$ ipython --no-banner

In [1]: import numpy as np

In [2]: from numpy import linalg as LA

In [3]: np.set_printoptions(precision=2, suppress=True, linewidth=100)

In [4]: arr = np.load("layer18.npy")

In [5]: arr
Out[5]: 
array([[-18,  18,  -6,   6],
       [  0, -18,   0,  -6],
       [-12,  12, -18,  18],
       [  0, -12,   0, -18]])

In [6]: vals, evecs = LA.eig(arr)

In [7]: print(np.sort(LA.eigvals(arr @ arr)))
[ 90.53  90.53 701.47 701.47]

In [8]: print(np.sort(LA.eigvals(LA.inv(arr))))
[-0.11 -0.11 -0.04 -0.04]

In [9]: q, Rm = LA.qr(arr)

In [10]: np.abs(np.diag(Rm))
Out[10]: array([21.63, 21.63, 11.65, 11.65])

In [11]: Rm.round(2) + 0
Out[11]: 
array([[ 21.63, -21.63,  14.98, -14.98],
       [  0.  ,  21.63,   0.  ,  14.98],
       [  0.  ,   0.  ,  11.65, -11.65],
       [  0.  ,   0.  ,   0.  , -11.65]])

In [12]: np.allclose(Rm.T @ Rm, arr.T @ arr)
Out[12]: True

In [13]: np.round(abs(Rm[0, 0]), 2), round(LA.norm(arr[:, 0]), 2)
Out[13]: (np.float64(21.63), np.float64(21.63))

In [14]: np.round(q.T @ q, 2) + 0
Out[14]: 
array([[1., 0., 0., 0.],
       [0., 1., 0., 0.],
       [0., 0., 1., 0.],
       [0., 0., 0., 1.]])

In [15]: x = np.array([1, 2, 2, 0])

In [16]: target = arr @ x

In [17]: print(target)
[  6 -36 -24 -24]

In [18]: np.round(LA.solve(arr, target), 2) + 0
Out[18]: array([1., 2., 2., 0.])

In [19]: x = np.array([-3, 3, -2, 2])

In [20]: h1 = np.maximum(arr @ x, 0)

In [21]: np.tanh(arr @ x)
Out[21]: array([ 1., -1.,  1., -1.])

In [22]: (arr + arr.T) / 2
Out[22]: 
array([[-18.,   9.,  -9.,   3.],
       [  9., -18.,   6.,  -9.],
       [ -9.,   6., -18.,   9.],
       [  3.,  -9.,   9., -18.]])

In [23]: print(LA.matrix_power(arr, 2))
[[ 396 -792  216 -432]
 [   0  396    0  216]
 [ 432 -864  396 -792]
 [   0  432    0  396]]

In [24]: np.allclose(arr, arr.T)
Out[24]: False

In [25]: np.allclose(arr @ arr.T, arr.T @ arr)
Out[25]: False

In [26]: round(float(LA.det(arr)), 2)
Out[26]: 63504.0

In [27]: F = np.load("sample5.npy")

In [28]: print(F)
[[ 0  0  0  0]
 [ 2 -4 -4  4]
 [-3  6  6 -6]
 [ 2 -4 -4  4]]

In [29]: gram = F.T @ F

In [30]: print(np.allclose(gram, gram.T))
True

In [31]: np.round(LA.eigvalsh(gram)[::-1], 2) + 0
Out[31]: array([221.,   0.,   0.,   0.])

In [32]: np.round(LA.svd(F, compute_uv=False) ** 2, 2) + 0
Out[32]: array([221.,   0.,   0.,   0.])

In [33]: np.trace(gram), (F ** 2).sum()
Out[33]: (np.int64(221), np.int64(221))

In [34]: LA.matrix_rank(gram)
Out[34]: np.int64(1)

In [35]: np.diag(gram)
Out[35]: array([17, 68, 68, 68])

In [36]: (F @ F.T).shape
Out[36]: (4, 4)

In [37]: gram
Out[37]: 
array([[ 17, -34, -34,  34],
       [-34,  68,  68, -68],
       [-34,  68,  68, -68],
       [ 34, -68, -68,  68]])

In [38]: vals, evecs = LA.eigh(gram)

In [39]: x = np.array([-1, 2, -2, 0])

In [40]: print(x @ gram @ x)
17

In [41]: evecs * np.maximum(vals, 0) @ evecs.T
Out[41]: 
array([[ 17., -34., -34.,  34.],
       [-34.,  68.,  68., -68.],
       [-34.,  68.,  68., -68.],
       [ 34., -68., -68.,  68.]])

In [42]: round(float(x @ gram @ x / (x @ x)), 2), np.round(vals[0], 2), round(vals[-1], 2)
Out[42]: (1.89, np.float64(-0.0), np.float64(221.0))

In [43]: np.round(LA.eigvalsh(gram[1:, 1:]), 2) + 0
Out[43]: array([  0.,   0., 204.])

In [44]: np.abs(gram).sum(axis=1).max(), np.round(np.abs(vals).max(), 2)
Out[44]: (np.int64(238), np.float64(221.0))

In [45]: out = np.array([[0], [0], [2]])

In [46]: W2 = np.array([[-1, -2, -2, 2]])

In [47]: E = out @ W2

In [48]: E
Out[48]: 
array([[ 0,  0,  0,  0],
       [ 0,  0,  0,  0],
       [-2, -4, -4,  4]])

In [49]: # looks like rank 1

In [50]: LA.cond(E) > 100
Out[50]: np.True_

In [51]: print(np.round(LA.norm(E, 2) / LA.norm(E), 2))
1.0

In [52]: r = LA.matrix_rank(E)

In [53]: r
Out[53]: np.int64(1)

In [54]: ns = LA.svd(E)[2][r:].T

In [55]: np.allclose(E @ ns, 0)
Out[55]: True

In [56]: ns @ ns.T
Out[56]: 
array([[ 0.92, -0.15, -0.15,  0.15],
       [-0.15,  0.69, -0.31,  0.31],
       [-0.15, -0.31,  0.69,  0.31],
       [ 0.15,  0.31,  0.31,  0.69]])

In [57]: LA.matrix_rank(E.T @ E), LA.matrix_rank(E @ E.T)
Out[57]: (np.int64(1), np.int64(1))

In [58]: print([int(LA.matrix_rank(E[:, :j + 1])) for j in range(4)])
[1, 1, 1, 1]

In [59]: out = np.array([[-4, 4, -2], [-4, 1, -3], [5, 4, -4], [-4, 0, 5]])

In [60]: out.T @ E.T
Out[60]: 
array([[  0,   0, -12],
       [  0,   0, -28],
       [  0,   0,  52]])

In [61]: print(LA.matrix_rank(np.vstack([E, out.T])))
4

In [62]: np.einsum("ik,kj->ij", E, out)
Out[62]: 
array([[  0,   0,   0],
       [  0,   0,   0],
       [-12, -28,  52]])

In [63]: print(np.einsum("ij->j", E))
[-2 -4 -4  4]

In [64]: U, sv, Vh = LA.svd(E)

In [65]: evecs = Vh[:(sv > 1e-8).sum()]

In [66]: rng = np.random.default_rng(1)

In [67]: x = E[2] + 2 * E[0] + rng.integers(2) * np.eye(4)[0]

In [68]: x
Out[68]: array([-2., -4., -4.,  4.])

In [69]: np.allclose(evecs.T @ evecs @ x, x)
Out[69]: True

In [70]: round(LA.norm(x - evecs.T @ evecs @ x), 2)
Out[70]: np.float64(0.0)

In [71]: A = np.load("data.npy")

In [72]: A
Out[72]: 
array([[-1.01,  3.26, -0.51],
       [ 2.99,  0.66,  2.15],
       [-0.99,  2.73, -0.73],
       [-1.68,  2.56, -0.89],
       [-1.01,  2.88, -1.82],
       [ 4.17,  0.15,  0.34],
       [-1.43,  1.93, -1.77],
       [ 2.12,  1.54,  0.28],
       [ 3.9 , -0.51,  1.64],
       [-0.95,  3.92, -0.68],
       [ 0.09,  3.99, -1.19],
       [-0.78,  2.42, -1.4 ],
       [-0.78,  3.  ,  0.3 ],
       [ 2.97,  0.75,  1.86],
       [-2.25,  3.14, -1.44],
       [ 5.39, -0.43,  2.26],
       [ 2.42,  0.43,  1.91],
       [ 4.29, -0.09,  2.34],
       [ 4.02,  0.71,  2.17],
       [ 1.94,  0.52,  3.23],
       [ 1.9 ,  0.74,  0.81],
       [-1.52,  3.99, -0.82],
       [ 0.01,  2.04, -0.3 ],
       [ 1.58, -0.24,  2.23]])

In [73]: ang = np.radians(72)

In [74]: Rm = np.eye(3)

In [75]: Rm[1, 1] = Rm[2, 2] = np.cos(ang)

In [76]: Rm[1, 2], Rm[2, 1] = -np.sin(ang), np.sin(ang)

In [77]: Rm
Out[77]: 
array([[ 1.  ,  0.  ,  0.  ],
       [ 0.  ,  0.31, -0.95],
       [ 0.  ,  0.95,  0.31]])

In [78]: out = A @ Rm.T

In [79]: LA.svd(A, compute_uv=False), LA.svd(out, compute_uv=False)
Out[79]: (array([14.6 , 10.21,  3.6 ]), array([14.6 , 10.21,  3.6 ]))

In [80]: np.allclose(A @ A.T, out @ out.T)
Out[80]: True

In [81]: np.round(LA.det(Rm), 2), round(np.trace(Rm), 2)
Out[81]: (np.float64(1.0), np.float64(1.62))
